$ python3 -q
>>> import numpy as np
>>> np.set_printoptions(precision=2, suppress=True, linewidth=120)
>>> X = np.loadtxt("block6.csv", delimiter=",")
>>> X
array([[ 0.79,  1.08, -0.34, -0.37,  0.9 ,  0.  ,  0.34,  2.3 ],
       [ 0.35,  3.63, -1.05, -0.98,  0.76, -1.65, -1.01,  1.62],
       [ 0.21, -3.32,  0.55,  0.23, -1.53,  0.21,  1.29, -1.76],
       [-0.09, -0.26, -0.18, -0.32, -0.79, -0.76,  0.05, -1.05],
       [ 1.23,  1.14,  0.2 ,  0.27,  0.04, -0.62,  0.15,  1.59],
       [ 0.17,  3.25, -0.63, -0.46,  0.9 , -0.81, -1.29,  1.74],
       [-0.31,  4.68, -1.05, -0.14,  1.66,  0.15, -2.05,  2.8 ],
       [ 0.73,  1.32, -0.35, -0.41,  0.07, -0.96,  0.09,  1.09],
       [-0.71,  0.8 ,  0.14,  0.51,  0.83,  0.91, -0.89,  0.16],
       [-2.73,  5.5 , -1.53,  0.03,  2.11,  0.59, -3.86, -0.18],
       [ 0.14,  2.55, -0.21, -0.22,  0.52, -0.99, -1.08,  0.69],
       [ 0.14,  0.15, -0.56, -0.29,  0.01,  0.16,  0.4 ,  0.8 ],
       [-2.19,  3.46, -1.42, -0.93,  1.3 , -0.11, -2.22, -0.61],
       [ 0.11,  1.22, -0.06,  0.11,  0.44, -0.01, -0.4 ,  0.89],
       [-0.69,  0.61,  0.01,  0.18,  0.71,  0.57, -0.79, -0.25],
       [-1.82,  4.66, -1.79, -0.53,  1.31, -0.19, -2.52,  0.46],
       [-0.63, -2.3 ,  0.63,  0.44, -0.7 ,  0.66,  0.28, -2.03],
       [-1.11,  5.5 , -1.9 , -1.09,  1.62, -0.9 , -2.62,  1.6 ],
       [ 0.02,  0.89, -0.74, -0.67, -0.03, -0.65, -0.07,  0.35],
       [-0.53, -0.99,  0.63,  0.5 , -0.03,  0.61, -0.33, -1.19],
       [ 1.8 , -2.41,  1.13,  0.22, -0.44, -0.16,  1.97,  0.84],
       [ 0.06, -0.02, -0.35, -0.49, -0.15, -0.27,  0.3 ,  0.23],
       [-0.12, -1.66,  0.42,  0.11, -0.03,  0.48,  0.8 , -0.67],
       [-1.38,  2.21, -1.22, -0.46,  0.47, -0.31, -1.36, -0.78],
       [-0.27,  1.57, -0.31,  0.33,  0.85,  0.64, -0.73,  1.12],
       [ 0.06, -1.27, -0.06, -0.11, -0.89, -0.26,  0.63, -0.91],
       [ 0.93,  1.04,  0.41,  0.35,  0.7 , -0.15,  0.11,  1.65],
       [ 0.37,  2.06,  0.27,  0.7 ,  1.04,  0.39, -0.92,  1.88],
       [ 0.04,  3.57, -1.23, -0.64,  1.08, -0.78, -0.94,  1.99],
       [ 1.15, -3.34,  1.  , -0.14, -1.45, -0.66,  1.75, -1.05],
       [-1.78,  2.62, -1.68, -1.19,  0.56, -0.77, -1.44, -0.99],
       [ 1.62, -3.08,  0.7 ,  0.18, -0.76,  0.4 ,  2.22,  1.03],
       [ 0.06, -0.95, -0.16, -0.26, -0.14,  0.3 ,  0.61,  0.13],
       [-0.64,  1.79, -0.7 , -0.21,  0.25,  0.  , -0.98,  0.41],
       [-0.14, -2.38,  0.17, -0.19, -1.3 , -0.22,  0.67, -1.97],
       [ 1.4 , -0.36,  0.48,  0.44, -0.16,  0.2 ,  0.76,  1.89],
       [-1.45, -0.04, -0.48,  0.2 ,  0.28,  1.13, -0.61, -0.94]])
>>> P = X @ np.linalg.solve(X.T @ X, X.T)
>>> np.allclose(P @ P, P)
True
>>> G = X.T @ X
>>> np.linalg.eigvalsh(G)[::-1]
array([383.67,  79.01,  22.63,   5.93,   1.54,   0.38,   0.07,   0.01])
>>> (X @ X.T).shape
(37, 37)
>>> np.allclose(G, G.T)
True
>>> np.linalg.svd(X, compute_uv=False) ** 2
array([383.67,  79.01,  22.63,   5.93,   1.54,   0.38,   0.07,   0.01])
>>> np.linalg.matrix_rank(G)
np.int64(8)
>>> rng = np.random.default_rng(89)
>>> z = rng.permutation(8)
>>> A2 = X[:, z] * rng.choice([-1, 1], 8)
>>> A2
array([[-0.37,  0.  , -0.34,  0.9 , -0.79,  2.3 , -1.08, -0.34],
       [-0.98, -1.65,  1.01,  0.76, -0.35,  1.62, -3.63, -1.05],
       [ 0.23,  0.21, -1.29, -1.53, -0.21, -1.76,  3.32,  0.55],
       [-0.32, -0.76, -0.05, -0.79,  0.09, -1.05,  0.26, -0.18],
       [ 0.27, -0.62, -0.15,  0.04, -1.23,  1.59, -1.14,  0.2 ],
       [-0.46, -0.81,  1.29,  0.9 , -0.17,  1.74, -3.25, -0.63],
       [-0.14,  0.15,  2.05,  1.66,  0.31,  2.8 , -4.68, -1.05],
       [-0.41, -0.96, -0.09,  0.07, -0.73,  1.09, -1.32, -0.35],
       [ 0.51,  0.91,  0.89,  0.83,  0.71,  0.16, -0.8 ,  0.14],
       [ 0.03,  0.59,  3.86,  2.11,  2.73, -0.18, -5.5 , -1.53],
       [-0.22, -0.99,  1.08,  0.52, -0.14,  0.69, -2.55, -0.21],
       [-0.29,  0.16, -0.4 ,  0.01, -0.14,  0.8 , -0.15, -0.56],
       [-0.93, -0.11,  2.22,  1.3 ,  2.19, -0.61, -3.46, -1.42],
       [ 0.11, -0.01,  0.4 ,  0.44, -0.11,  0.89, -1.22, -0.06],
       [ 0.18,  0.57,  0.79,  0.71,  0.69, -0.25, -0.61,  0.01],
       [-0.53, -0.19,  2.52,  1.31,  1.82,  0.46, -4.66, -1.79],
       [ 0.44,  0.66, -0.28, -0.7 ,  0.63, -2.03,  2.3 ,  0.63],
       [-1.09, -0.9 ,  2.62,  1.62,  1.11,  1.6 , -5.5 , -1.9 ],
       [-0.67, -0.65,  0.07, -0.03, -0.02,  0.35, -0.89, -0.74],
       [ 0.5 ,  0.61,  0.33, -0.03,  0.53, -1.19,  0.99,  0.63],
       [ 0.22, -0.16, -1.97, -0.44, -1.8 ,  0.84,  2.41,  1.13],
       [-0.49, -0.27, -0.3 , -0.15, -0.06,  0.23,  0.02, -0.35],
       [ 0.11,  0.48, -0.8 , -0.03,  0.12, -0.67,  1.66,  0.42],
       [-0.46, -0.31,  1.36,  0.47,  1.38, -0.78, -2.21, -1.22],
       [ 0.33,  0.64,  0.73,  0.85,  0.27,  1.12, -1.57, -0.31],
       [-0.11, -0.26, -0.63, -0.89, -0.06, -0.91,  1.27, -0.06],
       [ 0.35, -0.15, -0.11,  0.7 , -0.93,  1.65, -1.04,  0.41],
       [ 0.7 ,  0.39,  0.92,  1.04, -0.37,  1.88, -2.06,  0.27],
       [-0.64, -0.78,  0.94,  1.08, -0.04,  1.99, -3.57, -1.23],
       [-0.14, -0.66, -1.75, -1.45, -1.15, -1.05,  3.34,  1.  ],
       [-1.19, -0.77,  1.44,  0.56,  1.78, -0.99, -2.62, -1.68],
       [ 0.18,  0.4 , -2.22, -0.76, -1.62,  1.03,  3.08,  0.7 ],
       [-0.26,  0.3 , -0.61, -0.14, -0.06,  0.13,  0.95, -0.16],
       [-0.21,  0.  ,  0.98,  0.25,  0.64,  0.41, -1.79, -0.7 ],
       [-0.19, -0.22, -0.67, -1.3 ,  0.14, -1.97,  2.38,  0.17],
       [ 0.44,  0.2 , -0.76, -0.16, -1.4 ,  1.89,  0.36,  0.48],
       [ 0.2 ,  1.13,  0.61,  0.28,  1.45, -0.94,  0.04, -0.48]])
>>> left, _, vt = np.linalg.svd(X.T @ A2)
>>> np.round(np.linalg.lstsq(X, A2)[0], 2) + 0
array([[ 0.,  0.,  0.,  0., -1.,  0.,  0.,  0.],
       [ 0.,  0.,  0.,  0.,  0.,  0., -1.,  0.],
       [ 0.,  0.,  0.,  0.,  0.,  0.,  0.,  1.],
       [ 1.,  0.,  0.,  0.,  0.,  0.,  0.,  0.],
       [ 0.,  0.,  0.,  1.,  0.,  0.,  0.,  0.],
       [ 0.,  1.,  0.,  0.,  0.,  0.,  0.,  0.],
       [ 0.,  0., -1.,  0.,  0.,  0.,  0.,  0.],
       [ 0.,  0.,  0.,  0.,  0.,  1.,  0.,  0.]])
>>> np.round(left @ vt, 2) + 0
array([[ 0.,  0.,  0.,  0., -1.,  0.,  0.,  0.],
       [ 0.,  0.,  0.,  0.,  0.,  0., -1.,  0.],
       [ 0.,  0.,  0.,  0.,  0.,  0.,  0.,  1.],
       [ 1.,  0.,  0.,  0.,  0.,  0.,  0.,  0.],
       [ 0.,  0.,  0.,  1.,  0.,  0.,  0.,  0.],
       [ 0.,  1.,  0.,  0.,  0.,  0.,  0.,  0.],
       [ 0.,  0., -1.,  0.,  0.,  0.,  0.,  0.],
       [ 0.,  0.,  0.,  0.,  0.,  1.,  0.,  0.]])
